In [1]: import numpy as np

In [2]: np.set_printoptions(suppress=True, linewidth=160)

In [3]: rd = lambda a: np.round(a, 2) + 0

In [4]: data = np.loadtxt("layer7.csv", delimiter=",")

In [5]: rd(data)
Out[5]: 
array([[0.2 , 0.2 , 0.2 , 0.04, 0.2 , 0.04, 0.04, 0.2 ],
       [0.2 , 0.2 , 0.2 , 0.04, 0.2 , 0.04, 0.04, 0.2 ],
       [0.2 , 0.2 , 0.2 , 0.04, 0.2 , 0.04, 0.04, 0.2 ],
       [0.04, 0.04, 0.04, 0.01, 0.04, 0.01, 0.01, 0.04],
       [0.2 , 0.2 , 0.2 , 0.04, 0.2 , 0.04, 0.04, 0.2 ],
       [0.04, 0.04, 0.04, 0.01, 0.04, 0.01, 0.01, 0.04],
       [0.04, 0.04, 0.04, 0.01, 0.04, 0.01, 0.01, 0.04],
       [0.2 , 0.2 , 0.2 , 0.04, 0.2 , 0.04, 0.04, 0.2 ]])

In [6]: # rows and columns are dependent

In [7]: np.linalg.cond(data) > 100
Out[7]: np.True_

In [8]: rd(np.linalg.norm(data, 2) / np.linalg.norm(data))
Out[8]: np.float64(1.0)

In [9]: np.argsort(-np.linalg.norm(data, axis=0).round(6), kind="stable")[:3]
Out[9]: array([0, 1, 2])

In [10]: left, sig, Vh = np.linalg.svd(data)

In [11]: V = Vh[:(sig > 1e-8).sum()]

In [12]: rng = np.random.default_rng(716859)

In [13]: x0 = data[0] + -1 * data[1] + rng.integers(2) * np.eye(8)[2]

In [14]: x0
Out[14]: array([0., 0., 1., 0., 0., 0., 0., 0.])

In [15]: rd(np.linalg.norm(x0 - V.T @ V @ x0))
Out[15]: np.float64(0.9)

In [16]: np.linalg.matrix_rank(np.vstack([data, x0]))
Out[16]: np.int64(2)

In [17]: rd(np.diag(V.T @ V))
Out[17]: array([0.2 , 0.2 , 0.2 , 0.01, 0.2 , 0.01, 0.01, 0.2 ])

In [18]: np.allclose(V.T @ V @ x0, x0)
Out[18]: False

In [19]: ang = np.radians(30)

In [20]: r_ = np.eye(8)

In [21]: r_[1, 1] = r_[7, 7] = np.cos(ang)

In [22]: r_[1, 7], r_[7, 1] = -np.sin(ang), np.sin(ang)

In [23]: rd(r_)
Out[23]: 
array([[ 1.  ,  0.  ,  0.  ,  0.  ,  0.  ,  0.  ,  0.  ,  0.  ],
       [ 0.  ,  0.87,  0.  ,  0.  ,  0.  ,  0.  ,  0.  , -0.5 ],
       [ 0.  ,  0.  ,  1.  ,  0.  ,  0.  ,  0.  ,  0.  ,  0.  ],
       [ 0.  ,  0.  ,  0.  ,  1.  ,  0.  ,  0.  ,  0.  ,  0.  ],
       [ 0.  ,  0.  ,  0.  ,  0.  ,  1.  ,  0.  ,  0.  ,  0.  ],
       [ 0.  ,  0.  ,  0.  ,  0.  ,  0.  ,  1.  ,  0.  ,  0.  ],
       [ 0.  ,  0.  ,  0.  ,  0.  ,  0.  ,  0.  ,  1.  ,  0.  ],
       [ 0.  ,  0.5 ,  0.  ,  0.  ,  0.  ,  0.  ,  0.  ,  0.87]])

In [24]: A2 = data @ r_.T

In [25]: rd(np.linalg.det(r_)), rd(np.trace(r_))
Out[25]: (np.float64(1.0), np.float64(7.73))

In [26]: left, sig, Vh = np.linalg.svd(data)

In [27]: np.argmax(sig[:-1] / (sig[1:] + 1e-6)) + 1
Out[27]: np.int64(1)

In [28]: rd(sig)
Out[28]: array([1., 0., 0., 0., 0., 0., 0., 0.])

In [29]: A2 = left[:, :1] @ np.diag(sig[:1]) @ Vh[:1]

In [30]: rd(np.abs(data - A2).max())
Out[30]: np.float64(0.0)

In [31]: rd(np.linalg.norm(data - A2) / np.linalg.norm(data))
Out[31]: np.float64(0.0)

In [32]: rd(np.linalg.norm(data - A2, 2)), rd(sig[1])
Out[32]: (np.float64(0.0), np.float64(0.0))

In [33]: rd(A2)
Out[33]: 
array([[0.2 , 0.2 , 0.2 , 0.04, 0.2 , 0.04, 0.04, 0.2 ],
       [0.2 , 0.2 , 0.2 , 0.04, 0.2 , 0.04, 0.04, 0.2 ],
       [0.2 , 0.2 , 0.2 , 0.04, 0.2 , 0.04, 0.04, 0.2 ],
       [0.04, 0.04, 0.04, 0.01, 0.04, 0.01, 0.01, 0.04],
       [0.2 , 0.2 , 0.2 , 0.04, 0.2 , 0.04, 0.04, 0.2 ],
       [0.04, 0.04, 0.04, 0.01, 0.04, 0.01, 0.01, 0.04],
       [0.04, 0.04, 0.04, 0.01, 0.04, 0.01, 0.01, 0.04],
       [0.2 , 0.2 , 0.2 , 0.04, 0.2 , 0.04, 0.04, 0.2 ]])

In [34]: m1 = np.load("block19.npy")

In [35]: m1
Out[35]: 
array([[  5.27,   9.09, -14.46,  14.75,   6.12],
       [  5.2 ,   9.81, -14.78,  13.35,   5.04],
       [  3.7 ,  10.11, -15.54,  14.77,   6.  ],
       [  3.65,   9.18, -14.92,  14.75,   5.63],
       [  4.41,  10.06, -14.09,  14.21,   5.14],
       [  6.07,   8.5 , -16.85,  15.78,   3.74],
       [  5.62,  11.59, -15.4 ,  14.12,   5.5 ],
       [  4.04,   8.84, -14.27,  15.57,   4.88],
       [  3.58,   8.5 , -12.97,  14.46,   6.71],
       [  5.48,  10.99, -13.6 ,  15.54,   6.  ],
       [  5.78,   9.48, -15.29,  13.95,   4.68],
       [  5.33,  10.98, -14.81,  14.77,   4.93],
       [  5.84,   9.49, -14.77,  14.52,   4.5 ],
       [  6.  ,  10.24, -16.76,  18.32,   4.89],
       [  6.25,  11.03, -14.27,  14.91,   6.64],
       [  3.56,  10.79, -14.59,  15.96,   5.34],
       [  4.86,  10.04, -15.26,  15.29,   5.35],
       [  3.81,  10.75, -14.93,  16.19,   3.66],
       [  5.17,  10.57, -16.39,  14.49,   5.13],
       [  4.49,   7.43, -15.64,  16.  ,   6.42],
       [  5.63,   9.91, -15.59,  13.36,   5.05],
       [  4.12,   9.63, -16.4 ,  14.05,   5.34],
       [  4.62,   9.52, -15.92,  12.69,   5.72],
       [  5.56,  10.51, -15.07,  14.7 ,   4.35]])

In [36]: C2 = np.cov(m1, rowvar=False)

In [37]: rd(np.linalg.eigvalsh(C2)[::-1])
Out[37]: array([1.49, 1.18, 0.98, 0.55, 0.41])

In [38]: rd(C2)
Out[38]: 
array([[ 0.78,  0.2 , -0.23,  0.01, -0.15],
       [ 0.2 ,  0.95,  0.06, -0.01, -0.11],
       [-0.23,  0.06,  0.91, -0.15,  0.3 ],
       [ 0.01, -0.01, -0.15,  1.32, -0.15],
       [-0.15, -0.11,  0.3 , -0.15,  0.64]])

In [39]: rd(np.polyfit(m1[:, 2], m1[:, 4], 1))
Out[39]: array([ 0.33, 10.32])

In [40]: np.argsort(-m1.std(axis=0).round(6), kind="stable")
Out[40]: array([3, 1, 2, 0, 4])

In [41]: C2 = m1.T @ m1

In [42]: rd(np.trace(C2)), rd((m1 ** 2).sum())
Out[42]: (np.float64(14470.03), np.float64(14470.03))

In [43]: np.linalg.matrix_rank(C2)
Out[43]: np.int64(5)

In [44]: A2 = m1 / np.sqrt((m1 ** 2).mean(axis=1, keepdims=True))

In [45]: np.linalg.matrix_rank(A2) == np.linalg.matrix_rank(m1)
Out[45]: np.True_

In [46]: rd(A2[22])
Out[46]: array([ 0.44,  0.9 , -1.51,  1.2 ,  0.54])

In [47]: Xc = m1 - m1.mean(axis=0)

In [48]: V = np.linalg.svd(Xc)[2][:1]

In [49]: A2 = Xc - Xc @ V.T @ V

In [50]: rd((Xc @ V.T).std(axis=0))
Out[50]: array([1.19])

In [51]: rd(np.cov(Xc @ V.T, rowvar=False))
Out[51]: np.float64(1.49)

In [52]: np.linalg.norm(A2, axis=1).round(6).argmax()
Out[52]: np.int64(19)

In [53]: x0 = np.array([2, 1, 0, 3, 1])

In [54]: np.sign((m1 @ x0).round(6))
Out[54]: array([1., 1., 1., 1., 1., 1., 1., 1., 1., 1., 1., 1., 1., 1., 1., 1., 1., 1., 1., 1., 1., 1., 1., 1.])

In [55]: M = np.load("mat.npy")

In [56]: rd(M)
Out[56]: 
array([[ -5.72,  14.94, -13.14,  -5.39,  24.57, -26.45, -21.06],
       [ -5.48,  14.06, -12.42,  -4.89,  23.37, -25.14, -20.25],
       [ -4.74,  11.35, -10.13,  -3.37,  19.62, -21.05, -17.68],
       [ -3.21,   5.79,  -5.06,  -0.47,  11.47, -12.13, -11.67],
       [ -3.07,   5.33,  -4.6 ,  -0.25,  10.75, -11.34, -11.09],
       [ -2.19,   2.52,  -1.61,   0.87,   6.  ,  -6.1 ,  -6.97],
       [ -2.05,   2.12,  -1.14,   0.98,   5.23,  -5.25,  -6.23],
       [ -1.95,   1.87,  -0.84,   1.02,   4.74,  -4.71,  -5.73],
       [ -1.87,   1.7 ,  -0.64,   1.05,   4.38,  -4.32,  -5.37],
       [ -1.77,   1.47,  -0.36,   1.07,   3.89,  -3.79,  -4.85],
       [ -1.57,   1.12,   0.09,   1.04,   3.05,  -2.87,  -3.91],
       [ -1.35,   0.83,   0.44,   0.93,   2.27,  -2.04,  -2.97],
       [ -1.27,   0.74,   0.53,   0.87,   2.01,  -1.77,  -2.64],
       [ -1.09,   0.6 ,   0.64,   0.72,   1.55,  -1.3 ,  -2.02],
       [ -1.08,   0.59,   0.64,   0.71,   1.51,  -1.27,  -1.97],
       [ -0.96,   0.52,   0.66,   0.61,   1.26,  -1.02,  -1.63],
       [ -0.7 ,   0.39,   0.58,   0.39,   0.81,  -0.61,  -1.  ],
       [ -0.06,   0.04,   0.06,   0.02,   0.06,  -0.04,  -0.06],
       [  0.18,  -0.13,  -0.18,  -0.05,  -0.18,   0.12,   0.17],
       [  0.42,  -0.31,  -0.44,  -0.09,  -0.41,   0.26,   0.36],
       [  1.42,  -1.28,  -1.45,   0.  ,  -1.38,   0.88,   0.88],
       [  1.85,  -1.79,  -1.87,   0.14,  -1.83,   1.18,   1.04],
       [  1.92,  -1.88,  -1.94,   0.17,  -1.91,   1.23,   1.06],
       [  1.98,  -1.95,  -2.  ,   0.19,  -1.97,   1.27,   1.08],
       [  2.18,  -2.2 ,  -2.18,   0.28,  -2.19,   1.42,   1.14],
       [  4.4 ,  -5.37,  -3.95,   1.66,  -4.84,   3.33,   1.67],
       [  4.54,  -5.61,  -4.06,   1.77,  -5.03,   3.48,   1.71],
       [  4.92,  -6.21,  -4.32,   2.07,  -5.53,   3.86,   1.78],
       [  6.23,  -8.4 ,  -5.14,   3.21,  -7.33,   5.26,   2.05],
       [  6.69,  -9.19,  -5.4 ,   3.64,  -7.98,   5.78,   2.14],
       [  8.36, -12.19,  -6.27,   5.29, -10.46,   7.77,   2.48],
       [ 12.72, -20.56,  -7.99,  10.15, -17.45,  13.61,   3.46],
       [ 13.85, -22.84,  -8.34,  11.51, -19.37,  15.25,   3.74],
       [ 16.54, -28.35,  -9.03,  14.84, -24.04,  19.27,   4.43],
       [ 21.82, -39.6 ,  -9.98,  21.75, -33.66,  27.7 ,   5.94]])

In [57]: # rank 3

In [58]: Xc = M - M.mean(axis=0)

In [59]: left, sig, Vh = np.linalg.svd(Xc, full_matrices=False)

In [60]: np.abs(left[:, 0]).argmax()
Out[60]: np.int64(34)

In [61]: np.abs(Vh[0]).argmax()
Out[61]: np.int64(4)

In [62]: rd(sig)
Out[62]: array([124.59,  35.03,  12.66,   0.  ,   0.  ,   0.  ,   0.  ])

In [63]: C2 = np.cov(M, rowvar=False)

In [64]: rd(np.polyfit(M[:, 4], M[:, 6], 1))
Out[64]: array([-0.51, -2.9 ])

In [65]: rd(np.corrcoef(M[:, 4], M[:, 6])[0, 1])
Out[65]: np.float64(-0.89)

In [66]: rd(M.std(axis=0))
Out[66]: array([ 6.17, 10.79,  3.94,  5.11, 11.5 , 10.56,  6.57])

In [67]: [round(float(x), 2) for x in np.linalg.svd(M, compute_uv=False)[:3]]
Out[67]: [125.12, 48.59, 12.74]

In [68]: rd(np.linalg.norm(M, 2) / np.linalg.norm(M))
Out[68]: np.float64(0.93)

In [69]: np.linalg.cond(M) > 100
Out[69]: np.True_

In [70]: np.linalg.matrix_rank(M, rtol=0.1)
Out[70]: np.int64(3)

In [71]: np.argsort(-np.linalg.norm(M, axis=0).round(6), kind="stable")[:3]
Out[71]: array([4, 1, 5])

In [72]: np.unique(M.round(6), axis=0).shape
Out[72]: (35, 7)

In [73]: rd(np.trace(np.linalg.pinv(M) @ M))
Out[73]: np.float64(3.0)

In [74]: z = M[:, 1] > np.median(M[:, 1])

In [75]: u = M[z].mean(axis=0) - M[~z].mean(axis=0)

In [76]: rd((((M - M.mean(axis=0)) @ u > 0) == z).mean())
Out[76]: np.float64(0.91)

In [77]: rd(u)
Out[77]: array([ -8.47,  13.2 ,   1.41,  -4.5 ,  15.52, -13.92,  -9.42])

In [78]: z = rng.integers(0, 3, 9)

In [79]: A = np.array([[2, -2, -2, 2, 1, 1, 1, -2, -2],
    ...:     [0, 1, -2, -2, 0, 1, -1, -1, 1],
    ...:     [1, -1, -2, -1, 1, 1, -2, 2, 0],
    ...:     [1, 2, 2, -1, -1, 1, -2, -1, -1],
    ...:     [-1, 0, 1, -2, 1, -1, -2, -2, 1],
    ...:     [-2, 0, 0, -1, 1, -2, -1, -2, 0],
    ...:     [0, 1, 2, 0, -1, 2, -2, 0, 1],
    ...:     [1, -1, -1, 0, 2, 2, -2, 1, -2],
    ...:     [2, -2, -1, 2, 1, -1, 1, 2, -1]]) * (z[:, None] == z)

In [80]: A
Out[80]: 
array([[ 2, -2,  0,  2,  1,  0,  0,  0,  0],
       [ 0,  1,  0, -2,  0,  0,  0,  0,  0],
       [ 0,  0, -2,  0,  0,  0,  0,  0,  0],
       [ 1,  2,  0, -1, -1,  0,  0,  0,  0],
       [-1,  0,  0, -2,  1,  0,  0,  0,  0],
       [ 0,  0,  0,  0,  0, -2, -1, -2,  0],
       [ 0,  0,  0,  0,  0,  2, -2,  0,  0],
       [ 0,  0,  0,  0,  0,  2, -2,  1,  0],
       [ 0,  0, -1,  0,  0,  0,  0,  0, -1]])

In [81]: z = rng.permutation(9)

In [82]: z
Out[82]: array([4, 6, 8, 5, 7, 1, 3, 2, 0])

In [83]: A2 = A[z][:, z]

In [84]: np.trace(A2)
Out[84]: np.int64(-3)

In [85]: np.allclose(A2, A)
Out[85]: False
